$ python -q
>>> import numpy as np
>>> np.set_printoptions(precision=2, suppress=True, linewidth=140)
>>> rnd = lambda a: np.round(a, 2) + 0
>>> K = np.load("x.npy")
>>> K
array([[ -0.8,  -0.1,  -0.9,  -1.6, -16. ,   1. ,  -1.1,  -2.3],
       [ -0.8,   0. ,   1.1,  -1.6,   9. ,  -0.4,  -1. ,   1. ],
       [  1.1,   0. ,  -0.7,   0.8,  -2. ,   0.3,   0.7,   1.3],
       [  0.8,   0.2,   0. ,   1.5,  -5. ,   0.3,   0.7,  -0.3],
       [  0.7,   0.1,   0.9,  -0.2, -10. ,  -0.3,  -1.1,   0.8],
       [  1.4,   0. ,  -0.8,  -1.6,   2. ,   0.9,  -0.2,  -0.7],
       [  0.9,   0. ,  -1. ,   0.3,  14. ,  -1. ,  -1.2,  -1.3],
       [  0.1,   0.7,   1.2,  -0.6,   0. ,  -1.7,  -0.6,   0.4],
       [  0.8,  -0.4,  -0.4,   0.5,  15. ,  -0.8,  -0.4,  -1.3]])
>>> K[2] @ K[1]
np.float64(-20.45)
>>> rnd(np.linalg.norm(K, "nuc"))
np.float64(45.47)
>>> rnd(np.linalg.norm(K, 1)), rnd(np.linalg.norm(K, np.inf))
(np.float64(73.0), np.float64(23.8))
>>> proj = K @ np.linalg.solve(K.T @ K, K.T)
>>> rnd(np.linalg.eigvalsh(proj))
array([0., 1., 1., 1., 1., 1., 1., 1., 1.])
>>> np.allclose(proj @ proj, proj)
True
>>> m1 = np.array([[3, -4, -5, 1],
...     [-3, 0, -3, -3],
...     [3, 4, -3, 0],
...     [-1, -4, -5, 1],
...     [3, -2, 5, 0],
...     [-1, -4, -4, -1],
...     [-4, 0, -2, -5],
...     [-2, 2, 4, 2],
...     [4, -2, 0, 3],
...     [1, -5, -4, -1],
...     [0, -3, -5, 4]])
>>> m1
array([[ 3, -4, -5,  1],
       [-3,  0, -3, -3],
       [ 3,  4, -3,  0],
       [-1, -4, -5,  1],
       [ 3, -2,  5,  0],
       [-1, -4, -4, -1],
       [-4,  0, -2, -5],
       [-2,  2,  4,  2],
       [ 4, -2,  0,  3],
       [ 1, -5, -4, -1],
       [ 0, -3, -5,  4]])
>>> T = np.stack([m1, -1 * m1, m1[::-1]])
>>> (T @ m1.T).shape
(3, 11, 11)
